>>> import numpy as np
>>> np.set_printoptions(precision=2, suppress=True, linewidth=140, sign=" ")
>>> def tidy(a):
...     return np.round(a, 2) + 0
... 
>>> J = np.load("test3.npy")
>>> tidy(J)
array([[ 0.8 , -0.12, -0.28, -0.28, -0.12, -0.12, -0.28, -0.28],
       [-0.12,  0.93, -0.17, -0.17, -0.07, -0.07, -0.17, -0.17],
       [-0.28, -0.17,  0.6 , -0.4 , -0.17, -0.17, -0.4 , -0.4 ],
       [-0.28, -0.17, -0.4 ,  0.6 , -0.17, -0.17, -0.4 , -0.4 ],
       [-0.12, -0.07, -0.17, -0.17,  0.93, -0.07, -0.17, -0.17],
       [-0.12, -0.07, -0.17, -0.17, -0.07,  0.93, -0.17, -0.17],
       [-0.28, -0.17, -0.4 , -0.4 , -0.17, -0.17,  0.6 , -0.4 ],
       [-0.28, -0.17, -0.4 , -0.4 , -0.17, -0.17, -0.4 ,  0.6 ]])
>>> f = np.array([-1, 2, -1])
>>> np.cross(J[5, :3], J[4, :3])
array([ 0.,  0.,  0.])
>>> tidy(np.convolve(J[5], f))
array([ 0.12, -0.17,  0.15, -0.1 , -0.1 , -0.9 ,  2.1 , -1.1 , -0.17,  0.17])
>>> tidy(J.reshape(2, -1))
array([[ 0.8 , -0.12, -0.28, -0.28, -0.12, -0.12, -0.28, -0.28, -0.12,  0.93, -0.17, -0.17, -0.07, -0.07, -0.17, -0.17, -0.28, -0.17,
         0.6 , -0.4 , -0.17, -0.17, -0.4 , -0.4 , -0.28, -0.17, -0.4 ,  0.6 , -0.17, -0.17, -0.4 , -0.4 ],
       [-0.12, -0.07, -0.17, -0.17,  0.93, -0.07, -0.17, -0.17, -0.12, -0.07, -0.17, -0.17, -0.07,  0.93, -0.17, -0.17, -0.28, -0.17,
        -0.4 , -0.4 , -0.17, -0.17,  0.6 , -0.4 , -0.28, -0.17, -0.4 , -0.4 , -0.17, -0.17, -0.4 ,  0.6 ]])
>>> blk = J.reshape(8, 2, -1)
>>> np.einsum("ihd,jhd->hij", blk, blk).shape
(2, 8, 8)
>>> tidy(blk.transpose(1, 0, 2))
array([[[ 0.8 , -0.12, -0.28, -0.28],
        [-0.12,  0.93, -0.17, -0.17],
        [-0.28, -0.17,  0.6 , -0.4 ],
        [-0.28, -0.17, -0.4 ,  0.6 ],
        [-0.12, -0.07, -0.17, -0.17],
        [-0.12, -0.07, -0.17, -0.17],
        [-0.28, -0.17, -0.4 , -0.4 ],
        [-0.28, -0.17, -0.4 , -0.4 ]],

       [[-0.12, -0.12, -0.28, -0.28],
        [-0.07, -0.07, -0.17, -0.17],
        [-0.17, -0.17, -0.4 , -0.4 ],
        [-0.17, -0.17, -0.4 , -0.4 ],
        [ 0.93, -0.07, -0.17, -0.17],
        [-0.07,  0.93, -0.17, -0.17],
        [-0.17, -0.17,  0.6 , -0.4 ],
        [-0.17, -0.17, -0.4 ,  0.6 ]]])
>>> tidy(np.einsum("ihd,ihd->ih", blk, blk))
array([[ 0.81,  0.19],
       [ 0.93,  0.07],
       [ 0.63,  0.37],
       [ 0.63,  0.37],
       [ 0.08,  0.92],
       [ 0.08,  0.92],
       [ 0.42,  0.58],
       [ 0.42,  0.58]])
>>> tidy(blk[:, 0])
array([[ 0.8 , -0.12, -0.28, -0.28],
       [-0.12,  0.93, -0.17, -0.17],
       [-0.28, -0.17,  0.6 , -0.4 ],
       [-0.28, -0.17, -0.4 ,  0.6 ],
       [-0.12, -0.07, -0.17, -0.17],
       [-0.12, -0.07, -0.17, -0.17],
       [-0.28, -0.17, -0.4 , -0.4 ],
       [-0.28, -0.17, -0.4 , -0.4 ]])
>>> tidy(np.swapaxes(blk, 1, 2)[0])
array([[ 0.8 , -0.12],
       [-0.12, -0.12],
       [-0.28, -0.28],
       [-0.28, -0.28]])
>>> G = J.T @ J
>>> np.trace(G), (J ** 2).sum()
(np.float64(8.0), np.float64(8.0))
>>> np.linalg.matrix_rank(G)
np.int64(8)
>>> tidy(G)
array([[ 1.,  0.,  0.,  0.,  0.,  0.,  0.,  0.],
       [ 0.,  1.,  0.,  0.,  0.,  0.,  0.,  0.],
       [ 0.,  0.,  1.,  0.,  0.,  0.,  0.,  0.],
       [ 0.,  0.,  0.,  1.,  0.,  0.,  0.,  0.],
       [ 0.,  0.,  0.,  0.,  1.,  0.,  0.,  0.],
       [ 0.,  0.,  0.,  0.,  0.,  1.,  0.,  0.],
       [ 0.,  0.,  0.,  0.,  0.,  0.,  1.,  0.],
       [ 0.,  0.,  0.,  0.,  0.,  0.,  0.,  1.]])
>>> np.diag(G)
array([ 1.,  1.,  1.,  1.,  1.,  1.,  1.,  1.])
>>> tidy(np.linalg.svd(J, compute_uv=False) ** 2)
array([ 1.,  1.,  1.,  1.,  1.,  1.,  1.,  1.])
>>> x0 = np.array([0, -3, -1, 1, 3, 2, 0, 2])
>>> tidy(J @ x0)
array([-0.81, -3.48, -2.13, -0.13,  2.52,  1.52, -1.13,  0.87])
>>> W0 = np.load("x.npy")
>>> W0
array([[-2.2 , -0.85,  2.4 , -0.15, -0.5 ,  0.5 ,  1.25,  1.1 , -1.95],
       [ 0.46,  0.25, -0.3 ,  0.15, -0.28, -0.14, -0.83, -0.38,  0.87],
       [-4.13, -1.15,  5.75,  0.45, -3.31,  0.72, -1.16,  1.14, -0.81],
       [-1.26, -0.27,  1.98,  0.27, -1.44,  0.18, -0.99,  0.18,  0.27],
       [-1.33, -0.55,  1.35, -0.15, -0.11,  0.32,  1.04,  0.74, -1.41],
       [-1.88, -0.63,  2.32,  0.03, -0.94,  0.38,  0.31,  0.74, -1.05],
       [-0.55, -0.61, -0.51, -0.69,  1.99,  0.32,  3.44,  1.1 , -3.03],
       [-0.74, -0.31,  0.74, -0.09, -0.04,  0.18,  0.61,  0.42, -0.81],
       [-0.92, -0.5 ,  0.6 , -0.3 ,  0.56,  0.28,  1.66,  0.76, -1.74],
       [-0.48,  0.2 ,  1.6 ,  0.6 , -2.16, -0.08, -2.76, -0.56,  2.04],
       [ 0.9 ,  0.42, -0.78,  0.18, -0.18, -0.24, -1.08, -0.6 ,  1.26]])
>>> O, R = np.linalg.qr(J)
>>> tidy(O)
array([[-0.8 ,  0.12,  0.28,  0.28,  0.12,  0.12, -0.28, -0.28],
       [ 0.12, -0.93,  0.17,  0.17,  0.07,  0.07, -0.17, -0.17],
       [ 0.28,  0.17, -0.6 ,  0.4 ,  0.17,  0.17, -0.4 , -0.4 ],
       [ 0.28,  0.17,  0.4 , -0.6 ,  0.17,  0.17, -0.4 , -0.4 ],
       [ 0.12,  0.07,  0.17,  0.17, -0.93,  0.07, -0.17, -0.17],
       [ 0.12,  0.07,  0.17,  0.17,  0.07, -0.93, -0.17, -0.17],
       [ 0.28,  0.17,  0.4 ,  0.4 ,  0.17,  0.17,  0.6 , -0.4 ],
       [ 0.28,  0.17,  0.4 ,  0.4 ,  0.17,  0.17, -0.4 ,  0.6 ]])
>>> O.shape, R.shape
((8, 8), (8, 8))
>>> tidy(O.T @ O)
array([[ 1.,  0.,  0.,  0.,  0.,  0.,  0.,  0.],
       [ 0.,  1.,  0.,  0.,  0.,  0.,  0.,  0.],
       [ 0.,  0.,  1.,  0.,  0.,  0.,  0.,  0.],
       [ 0.,  0.,  0.,  1.,  0.,  0.,  0.,  0.],
       [ 0.,  0.,  0.,  0.,  1.,  0.,  0.,  0.],
       [ 0.,  0.,  0.,  0.,  0.,  1.,  0.,  0.],
       [ 0.,  0.,  0.,  0.,  0.,  0.,  1.,  0.],
       [ 0.,  0.,  0.,  0.,  0.,  0.,  0.,  1.]])
>>> np.allclose(R.T @ R, J.T @ J)
True
>>> f = np.array([2, 1, 1, 1, 1, 2, 1, 0]) + 0.5
>>> F = np.outer(f, f) / (f @ f)
>>> tidy(F)
array([[ 0.26,  0.16,  0.16,  0.16,  0.16,  0.26,  0.16,  0.05],
       [ 0.16,  0.09,  0.09,  0.09,  0.09,  0.16,  0.09,  0.03],
       [ 0.16,  0.09,  0.09,  0.09,  0.09,  0.16,  0.09,  0.03],
       [ 0.16,  0.09,  0.09,  0.09,  0.09,  0.16,  0.09,  0.03],
       [ 0.16,  0.09,  0.09,  0.09,  0.09,  0.16,  0.09,  0.03],
       [ 0.26,  0.16,  0.16,  0.16,  0.16,  0.26,  0.16,  0.05],
       [ 0.16,  0.09,  0.09,  0.09,  0.09,  0.16,  0.09,  0.03],
       [ 0.05,  0.03,  0.03,  0.03,  0.03,  0.05,  0.03,  0.01]])
>>> # projection: eigenvalues are 0 or 1
>>> tidy(np.linalg.det(F))
np.float64(0.0)
>>> tidy(F @ F)
array([[ 0.26,  0.16,  0.16,  0.16,  0.16,  0.26,  0.16,  0.05],
       [ 0.16,  0.09,  0.09,  0.09,  0.09,  0.16,  0.09,  0.03],
       [ 0.16,  0.09,  0.09,  0.09,  0.09,  0.16,  0.09,  0.03],
       [ 0.16,  0.09,  0.09,  0.09,  0.09,  0.16,  0.09,  0.03],
       [ 0.16,  0.09,  0.09,  0.09,  0.09,  0.16,  0.09,  0.03],
       [ 0.26,  0.16,  0.16,  0.16,  0.16,  0.26,  0.16,  0.05],
       [ 0.16,  0.09,  0.09,  0.09,  0.09,  0.16,  0.09,  0.03],
       [ 0.05,  0.03,  0.03,  0.03,  0.03,  0.05,  0.03,  0.01]])
>>> np.allclose(F, F.T)
True
>>> tidy(np.linalg.matrix_power(F, 2))
array([[ 0.26,  0.16,  0.16,  0.16,  0.16,  0.26,  0.16,  0.05],
       [ 0.16,  0.09,  0.09,  0.09,  0.09,  0.16,  0.09,  0.03],
       [ 0.16,  0.09,  0.09,  0.09,  0.09,  0.16,  0.09,  0.03],
       [ 0.16,  0.09,  0.09,  0.09,  0.09,  0.16,  0.09,  0.03],
       [ 0.16,  0.09,  0.09,  0.09,  0.09,  0.16,  0.09,  0.03],
       [ 0.26,  0.16,  0.16,  0.16,  0.16,  0.26,  0.16,  0.05],
       [ 0.16,  0.09,  0.09,  0.09,  0.09,  0.16,  0.09,  0.03],
       [ 0.05,  0.03,  0.03,  0.03,  0.03,  0.05,  0.03,  0.01]])
>>> tidy((F + F.T) / 2)
array([[ 0.26,  0.16,  0.16,  0.16,  0.16,  0.26,  0.16,  0.05],
       [ 0.16,  0.09,  0.09,  0.09,  0.09,  0.16,  0.09,  0.03],
       [ 0.16,  0.09,  0.09,  0.09,  0.09,  0.16,  0.09,  0.03],
       [ 0.16,  0.09,  0.09,  0.09,  0.09,  0.16,  0.09,  0.03],
       [ 0.16,  0.09,  0.09,  0.09,  0.09,  0.16,  0.09,  0.03],
       [ 0.26,  0.16,  0.16,  0.16,  0.16,  0.26,  0.16,  0.05],
       [ 0.16,  0.09,  0.09,  0.09,  0.09,  0.16,  0.09,  0.03],
       [ 0.05,  0.03,  0.03,  0.03,  0.03,  0.05,  0.03,  0.01]])
